>>> import numpy as np
>>> np.set_printoptions(precision=2, suppress=True, linewidth=120, legacy="1.25")
>>> def rnd(a):
...     return np.round(a, 2) + 0
... 
>>> arr = 4 * np.eye(9) + np.ones((9, 9))
>>> arr
array([[5., 1., 1., 1., 1., 1., 1., 1., 1.],
       [1., 5., 1., 1., 1., 1., 1., 1., 1.],
       [1., 1., 5., 1., 1., 1., 1., 1., 1.],
       [1., 1., 1., 5., 1., 1., 1., 1., 1.],
       [1., 1., 1., 1., 5., 1., 1., 1., 1.],
       [1., 1., 1., 1., 1., 5., 1., 1., 1.],
       [1., 1., 1., 1., 1., 1., 5., 1., 1.],
       [1., 1., 1., 1., 1., 1., 1., 5., 1.],
       [1., 1., 1., 1., 1., 1., 1., 1., 5.]])
>>> rng = np.random.default_rng(56521)
>>> z = rng.permutation(9)
>>> print(z)
[1 6 3 5 7 0 8 4 2]
>>> out = arr[z][:, z]
>>> np.allclose(out, arr)
True
>>> rnd(np.linalg.det(out)), rnd(np.linalg.det(arr[z]))
(851968.0, -851968.0)
>>> Lm = np.linalg.cholesky(arr)
>>> rnd(np.diag(Lm) ** 2)
array([5.  , 4.8 , 4.67, 4.57, 4.5 , 4.44, 4.4 , 4.36, 4.33])
>>> arr / np.sqrt(np.outer(np.diag(arr), np.diag(arr)))
array([[1. , 0.2, 0.2, 0.2, 0.2, 0.2, 0.2, 0.2, 0.2],
       [0.2, 1. , 0.2, 0.2, 0.2, 0.2, 0.2, 0.2, 0.2],
       [0.2, 0.2, 1. , 0.2, 0.2, 0.2, 0.2, 0.2, 0.2],
       [0.2, 0.2, 0.2, 1. , 0.2, 0.2, 0.2, 0.2, 0.2],
       [0.2, 0.2, 0.2, 0.2, 1. , 0.2, 0.2, 0.2, 0.2],
       [0.2, 0.2, 0.2, 0.2, 0.2, 1. , 0.2, 0.2, 0.2],
       [0.2, 0.2, 0.2, 0.2, 0.2, 0.2, 1. , 0.2, 0.2],
       [0.2, 0.2, 0.2, 0.2, 0.2, 0.2, 0.2, 1. , 0.2],
       [0.2, 0.2, 0.2, 0.2, 0.2, 0.2, 0.2, 0.2, 1. ]])
>>> out = arr / np.linalg.norm(arr, axis=1, keepdims=True)
>>> cov = out @ out.T
>>> rnd(cov)
array([[1.  , 0.52, 0.52, 0.52, 0.52, 0.52, 0.52, 0.52, 0.52],
       [0.52, 1.  , 0.52, 0.52, 0.52, 0.52, 0.52, 0.52, 0.52],
       [0.52, 0.52, 1.  , 0.52, 0.52, 0.52, 0.52, 0.52, 0.52],
       [0.52, 0.52, 0.52, 1.  , 0.52, 0.52, 0.52, 0.52, 0.52],
       [0.52, 0.52, 0.52, 0.52, 1.  , 0.52, 0.52, 0.52, 0.52],
       [0.52, 0.52, 0.52, 0.52, 0.52, 1.  , 0.52, 0.52, 0.52],
       [0.52, 0.52, 0.52, 0.52, 0.52, 0.52, 1.  , 0.52, 0.52],
       [0.52, 0.52, 0.52, 0.52, 0.52, 0.52, 0.52, 1.  , 0.52],
       [0.52, 0.52, 0.52, 0.52, 0.52, 0.52, 0.52, 0.52, 1.  ]])
>>> rnd(np.linalg.norm(out, axis=1))
array([1., 1., 1., 1., 1., 1., 1., 1., 1.])
>>> Q, Rm = np.linalg.qr(arr)
>>> print(rnd(np.trace(Q @ Q.T)))
9.0
>>> rnd(Q @ Rm)
array([[5., 1., 1., 1., 1., 1., 1., 1., 1.],
       [1., 5., 1., 1., 1., 1., 1., 1., 1.],
       [1., 1., 5., 1., 1., 1., 1., 1., 1.],
       [1., 1., 1., 5., 1., 1., 1., 1., 1.],
       [1., 1., 1., 1., 5., 1., 1., 1., 1.],
       [1., 1., 1., 1., 1., 5., 1., 1., 1.],
       [1., 1., 1., 1., 1., 1., 5., 1., 1.],
       [1., 1., 1., 1., 1., 1., 1., 5., 1.],
       [1., 1., 1., 1., 1., 1., 1., 1., 5.]])
>>> vals, evecs = np.linalg.eigh(arr)
>>> x0 = np.array([1, 6, 8, 5, 3, 8, 8, 9, 8])
>>> x0 @ arr @ x0
4768.0
>>> rnd(x0 @ arr @ x0 / (x0 @ x0)), rnd(vals[0]), rnd(vals[-1])
(11.69, 4.0, 13.0)
>>> rnd(evecs * np.sqrt(vals) @ evecs.T)
array([[2.18, 0.18, 0.18, 0.18, 0.18, 0.18, 0.18, 0.18, 0.18],
       [0.18, 2.18, 0.18, 0.18, 0.18, 0.18, 0.18, 0.18, 0.18],
       [0.18, 0.18, 2.18, 0.18, 0.18, 0.18, 0.18, 0.18, 0.18],
       [0.18, 0.18, 0.18, 2.18, 0.18, 0.18, 0.18, 0.18, 0.18],
       [0.18, 0.18, 0.18, 0.18, 2.18, 0.18, 0.18, 0.18, 0.18],
       [0.18, 0.18, 0.18, 0.18, 0.18, 2.18, 0.18, 0.18, 0.18],
       [0.18, 0.18, 0.18, 0.18, 0.18, 0.18, 2.18, 0.18, 0.18],
       [0.18, 0.18, 0.18, 0.18, 0.18, 0.18, 0.18, 2.18, 0.18],
       [0.18, 0.18, 0.18, 0.18, 0.18, 0.18, 0.18, 0.18, 2.18]])
>>> W2 = np.array([[1, 1, -2, 3, 1, -2],
...     [0, 3, -1, -1, 1, 0],
...     [0, -3, -1, 1, -3, 3],
...     [-1, 0, 1, -3, 3, 3],
...     [-1, 1, 0, -3, 0, -3],
...     [3, 2, -2, 1, 2, 3]])
>>> E = (rng.random((34, 6)) < 0.25) @ W2
>>> E
array([[ 4,  3, -4,  4,  3,  1],
       [ 2, -1, -2, -1,  2,  9],
       [ 0,  0,  0,  0,  0,  0],
       [ 2,  3, -2, -2,  2,  0],
       [ 0, -3, -1,  1, -3,  3],
       [ 0,  3, -1, -1,  1,  0],
       [ 1,  4, -3,  2,  2, -2],
       [ 0,  0,  0,  0,  0,  0],
       [-1,  1,  0, -3,  0, -3],
       [-1, -3,  0, -2,  0,  6],
       [-1,  0, -1, -3,  1,  6],
       [-1,  0,  1, -3,  3,  3],
       [ 0,  4, -2, -1,  5,  1],
       [ 3,  2, -2,  1,  2,  3],
       [ 0,  0,  0,  0,  0,  0],
       [ 0,  0, -2,  0, -2,  3],
       [ 0,  0, -2,  0, -2,  3],
       [ 3,  2, -2,  1,  2,  3],
       [-1,  5, -2, -4,  5, -2],
       [ 1,  3, -1, -5,  5,  3],
       [ 1, -2, -3,  4, -2,  1],
       [-1, -3,  0, -2,  0,  6],
       [ 0, -3, -1,  1, -3,  3],
       [ 0,  3, -1, -1,  1,  0],
       [ 3,  5, -3,  0,  3,  3],
       [ 3,  2, -2,  1,  2,  3],
       [-1,  0,  1, -3,  3,  3],
       [-1,  0,  1, -3,  3,  3],
       [-1,  1,  0, -3,  0, -3],
       [ 3, -1, -3,  2, -1,  6],
       [ 0,  0, -2,  0, -2,  3],
       [ 0,  0,  0,  0,  0,  0],
       [ 3,  2, -4,  1,  0,  6],
       [ 0,  5, -3, -1,  2, -5]])
>>> out = np.c_[E[:, :4] @ np.array([[0, 3, 0, 5], [3, 2, 4, 1], [5, 0, 5, 3], [2, 5, 1, 4]]), np.array([-3, 1, 0, 0, -1, -1, 1, -3, 0, 1, -3, 0, -3, 0, 0, 1, -3, 2, -2, 1, 2, 0, 3, -1, 1, -1, 2, -2, 2, -1, -1, 3, -3, 0])]
>>> print(out)
[[ -3  38  -4  27  -3]
 [-15  -1 -15  -1   1]
 [  0   0   0   0   0]
 [ -5   2   0  -1   0]
 [-12  -1 -16  -2  -1]
 [  2   1   6  -4  -1]
 [  1  21   3   8   1]
 [  0   0   0   0  -3]
 [ -3 -16   1 -16   0]
 [-13 -19 -14 -16   1]
 [-11 -18  -8 -20  -3]
 [ -1 -18   2 -14   0]
 [  0   3   5  -6  -3]
 [ -2  18  -1  15   0]
 [  0   0   0   0   0]
 [-10   0 -10  -6   1]
 [-10   0 -10  -6  -3]
 [ -2  18  -1  15   2]
 [ -3 -13   6 -22  -2]
 [ -6 -16   2 -15   1]
 [-13  19 -19  10   2]
 [-13 -19 -14 -16   0]
 [-12  -1 -16  -2   3]
 [  2   1   6  -4  -1]
 [  0  19   5  11   1]
 [ -2  18  -1  15  -1]
 [ -1 -18   2 -14   2]
 [ -1 -18   2 -14  -2]
 [ -3 -16   1 -16   2]
 [-14  17 -17  13  -1]
 [-10   0 -10  -6  -1]
 [  0   0   0   0   3]
 [-12  18 -11   9  -3]
 [ -2   5   4  -8   0]]
>>> np.linalg.matrix_rank(np.c_[E, out])
7
>>> rnd(np.linalg.norm(np.linalg.qr(E)[0].T @ out, axis=0) ** 2 / ((out ** 2).sum(axis=0) + 1e-12))
array([1.  , 1.  , 1.  , 1.  , 0.19])
>>> rnd(np.linalg.lstsq(E, out[:, 0])[0])
array([0., 3., 5., 2., 0., 0.])
>>> rnd(np.linalg.norm(out - E @ np.linalg.lstsq(E, out)[0], axis=0))
array([0.  , 0.  , 0.  , 0.  , 9.35])
>>> cen = (out - out.mean(axis=0)) / out.std(axis=0)
>>> np.argwhere(np.abs(cen) > 2)
array([[0, 1],
       [0, 3]])
>>> coef = np.linalg.lstsq(np.delete(cen, 1, axis=1), cen[:, 1])[0]
>>> rnd(1 - np.var(cen[:, 1] - np.delete(cen, 1, axis=1) @ coef))
0.93
>>> r0 = np.array([1, 0, 2, 2, 3, 2, 0, 1]) + 0.5
>>> feats = np.eye(8) - 2 * np.outer(r0, r0) / (r0 @ r0)
>>> rnd(feats)
array([[ 0.88, -0.04, -0.21, -0.21, -0.29, -0.21, -0.04, -0.12],
       [-0.04,  0.99, -0.07, -0.07, -0.1 , -0.07, -0.01, -0.04],
       [-0.21, -0.07,  0.65, -0.35, -0.49, -0.35, -0.07, -0.21],
       [-0.21, -0.07, -0.35,  0.65, -0.49, -0.35, -0.07, -0.21],
       [-0.29, -0.1 , -0.49, -0.49,  0.32, -0.49, -0.1 , -0.29],
       [-0.21, -0.07, -0.35, -0.35, -0.49,  0.65, -0.07, -0.21],
       [-0.04, -0.01, -0.07, -0.07, -0.1 , -0.07,  0.99, -0.04],
       [-0.12, -0.04, -0.21, -0.21, -0.29, -0.21, -0.04,  0.88]])
>>> print(rnd(feats.T @ feats))
[[1. 0. 0. 0. 0. 0. 0. 0.]
 [0. 1. 0. 0. 0. 0. 0. 0.]
 [0. 0. 1. 0. 0. 0. 0. 0.]
 [0. 0. 0. 1. 0. 0. 0. 0.]
 [0. 0. 0. 0. 1. 0. 0. 0.]
 [0. 0. 0. 0. 0. 1. 0. 0.]
 [0. 0. 0. 0. 0. 0. 1. 0.]
 [0. 0. 0. 0. 0. 0. 0. 1.]]
>>> [round(float(np.linalg.det(feats[:i, :i])), 2) + 0 for i in range(1, 9)]
[0.88, 0.86, 0.51, 0.17, -0.51, -0.86, -0.88, -1.0]
>>> rnd(np.linalg.eigvalsh(feats).min())
-1.0
>>> data = np.load("case12.npy")
>>> rnd(data)
array([[ 0.06,  0.06, -0.06,  0.14,  0.14, -0.06, -0.02,  0.06, -0.02],
       [ 0.06,  0.06, -0.06,  0.14,  0.14, -0.06, -0.02,  0.06, -0.02],
       [-0.06, -0.06,  0.06, -0.14, -0.14,  0.06,  0.02, -0.06,  0.02],
       [ 0.14,  0.14, -0.14,  0.34,  0.34, -0.14, -0.05,  0.14, -0.05],
       [ 0.14,  0.14, -0.14,  0.34,  0.34, -0.14, -0.05,  0.14, -0.05],
       [-0.06, -0.06,  0.06, -0.14, -0.14,  0.06,  0.02, -0.06,  0.02],
       [-0.02, -0.02,  0.02, -0.05, -0.05,  0.02,  0.01, -0.02,  0.01],
       [ 0.06,  0.06, -0.06,  0.14,  0.14, -0.06, -0.02,  0.06, -0.02],
       [-0.02, -0.02,  0.02, -0.05, -0.05,  0.02,  0.01, -0.02,  0.01]])
>>> Uu, sv, Vt = np.linalg.svd(data)
>>> np.argmax(sv[:-1] / (sv[1:] + 1e-6)) + 1
1
>>> out = Uu[:, :1] @ np.diag(sv[:1]) @ Vt[:1]
>>> np.linalg.matrix_rank(data, rtol=0.05)
1
>>> print(rnd(np.linalg.norm(data - out) / np.linalg.norm(data)))
0.0
>>> rnd(out)
array([[ 0.06,  0.06, -0.06,  0.14,  0.14, -0.06, -0.02,  0.06, -0.02],
       [ 0.06,  0.06, -0.06,  0.14,  0.14, -0.06, -0.02,  0.06, -0.02],
       [-0.06, -0.06,  0.06, -0.14, -0.14,  0.06,  0.02, -0.06,  0.02],
       [ 0.14,  0.14, -0.14,  0.34,  0.34, -0.14, -0.05,  0.14, -0.05],
       [ 0.14,  0.14, -0.14,  0.34,  0.34, -0.14, -0.05,  0.14, -0.05],
       [-0.06, -0.06,  0.06, -0.14, -0.14,  0.06,  0.02, -0.06,  0.02],
       [-0.02, -0.02,  0.02, -0.05, -0.05,  0.02,  0.01, -0.02,  0.01],
       [ 0.06,  0.06, -0.06,  0.14,  0.14, -0.06, -0.02,  0.06, -0.02],
       [-0.02, -0.02,  0.02, -0.05, -0.05,  0.02,  0.01, -0.02,  0.01]])
>>> Uu, sv, Vt = np.linalg.svd(data)
>>> evecs = Vt[:(sv > 1e-8).sum()]
>>> x0 = data[8] + 3 * data[3] + rng.integers(2) * np.eye(9)[6]
>>> rnd(x0)
array([ 0.41,  0.41, -0.41,  0.97,  0.97, -0.41, -0.14,  0.41, -0.14])
>>> print(rnd(np.linalg.norm(x0 - evecs.T @ evecs @ x0)))
0.0
>>> r0 = np.array([4, 3, 2])
>>> rnd(np.array([np.convolve(row, r0, "same") for row in data]))
array([[ 0.43,  0.06,  0.52,  0.89,  0.48,  0.02,  0.06,  0.06,  0.06],
       [ 0.43,  0.06,  0.52,  0.89,  0.48,  0.02,  0.06,  0.06,  0.06],
       [-0.43, -0.06, -0.52, -0.89, -0.48, -0.02, -0.06, -0.06, -0.06],
       [ 1.01,  0.14,  1.21,  2.08,  1.11,  0.05,  0.14,  0.14,  0.14],
       [ 1.01,  0.14,  1.21,  2.08,  1.11,  0.05,  0.14,  0.14,  0.14],
       [-0.43, -0.06, -0.52, -0.89, -0.48, -0.02, -0.06, -0.06, -0.06],
       [-0.14, -0.02, -0.17, -0.3 , -0.16, -0.01, -0.02, -0.02, -0.02],
       [ 0.43,  0.06,  0.52,  0.89,  0.48,  0.02,  0.06,  0.06,  0.06],
       [-0.14, -0.02, -0.17, -0.3 , -0.16, -0.01, -0.02, -0.02, -0.02]])
>>> np.cross(data[3, :3], data[0, :3])
array([0., 0., 0.])
>>> ang = np.radians(30)
>>> Rm = np.eye(9)
>>> Rm[5, 5] = Rm[7, 7] = np.cos(ang)
>>> Rm[5, 7], Rm[7, 5] = -np.sin(ang), np.sin(ang)
>>> rnd(Rm)
array([[ 1.  ,  0.  ,  0.  ,  0.  ,  0.  ,  0.  ,  0.  ,  0.  ,  0.  ],
       [ 0.  ,  1.  ,  0.  ,  0.  ,  0.  ,  0.  ,  0.  ,  0.  ,  0.  ],
       [ 0.  ,  0.  ,  1.  ,  0.  ,  0.  ,  0.  ,  0.  ,  0.  ,  0.  ],
       [ 0.  ,  0.  ,  0.  ,  1.  ,  0.  ,  0.  ,  0.  ,  0.  ,  0.  ],
       [ 0.  ,  0.  ,  0.  ,  0.  ,  1.  ,  0.  ,  0.  ,  0.  ,  0.  ],
       [ 0.  ,  0.  ,  0.  ,  0.  ,  0.  ,  0.87,  0.  , -0.5 ,  0.  ],
       [ 0.  ,  0.  ,  0.  ,  0.  ,  0.  ,  0.  ,  1.  ,  0.  ,  0.  ],
       [ 0.  ,  0.  ,  0.  ,  0.  ,  0.  ,  0.5 ,  0.  ,  0.87,  0.  ],
       [ 0.  ,  0.  ,  0.  ,  0.  ,  0.  ,  0.  ,  0.  ,  0.  ,  1.  ]])
>>> out = data @ Rm.T
>>> np.allclose(np.linalg.norm(data, axis=1), np.linalg.norm(out, axis=1))
True
>>> rnd(out)
array([[ 0.06,  0.06, -0.06,  0.14,  0.14, -0.08, -0.02,  0.02, -0.02],
       [ 0.06,  0.06, -0.06,  0.14,  0.14, -0.08, -0.02,  0.02, -0.02],
       [-0.06, -0.06,  0.06, -0.14, -0.14,  0.08,  0.02, -0.02,  0.02],
       [ 0.14,  0.14, -0.14,  0.34,  0.34, -0.2 , -0.05,  0.05, -0.05],
       [ 0.14,  0.14, -0.14,  0.34,  0.34, -0.2 , -0.05,  0.05, -0.05],
       [-0.06, -0.06,  0.06, -0.14, -0.14,  0.08,  0.02, -0.02,  0.02],
       [-0.02, -0.02,  0.02, -0.05, -0.05,  0.03,  0.01, -0.01,  0.01],
       [ 0.06,  0.06, -0.06,  0.14,  0.14, -0.08, -0.02,  0.02, -0.02],
       [-0.02, -0.02,  0.02, -0.05, -0.05,  0.03,  0.01, -0.01,  0.01]])
>>> np.allclose(data, data.T)
True
>>> rnd((data + data.T) / 2)
array([[ 0.06,  0.06, -0.06,  0.14,  0.14, -0.06, -0.02,  0.06, -0.02],
       [ 0.06,  0.06, -0.06,  0.14,  0.14, -0.06, -0.02,  0.06, -0.02],
       [-0.06, -0.06,  0.06, -0.14, -0.14,  0.06,  0.02, -0.06,  0.02],
       [ 0.14,  0.14, -0.14,  0.34,  0.34, -0.14, -0.05,  0.14, -0.05],
       [ 0.14,  0.14, -0.14,  0.34,  0.34, -0.14, -0.05,  0.14, -0.05],
       [-0.06, -0.06,  0.06, -0.14, -0.14,  0.06,  0.02, -0.06,  0.02],
       [-0.02, -0.02,  0.02, -0.05, -0.05,  0.02,  0.01, -0.02,  0.01],
       [ 0.06,  0.06, -0.06,  0.14,  0.14, -0.06, -0.02,  0.06, -0.02],
       [-0.02, -0.02,  0.02, -0.05, -0.05,  0.02,  0.01, -0.02,  0.01]])
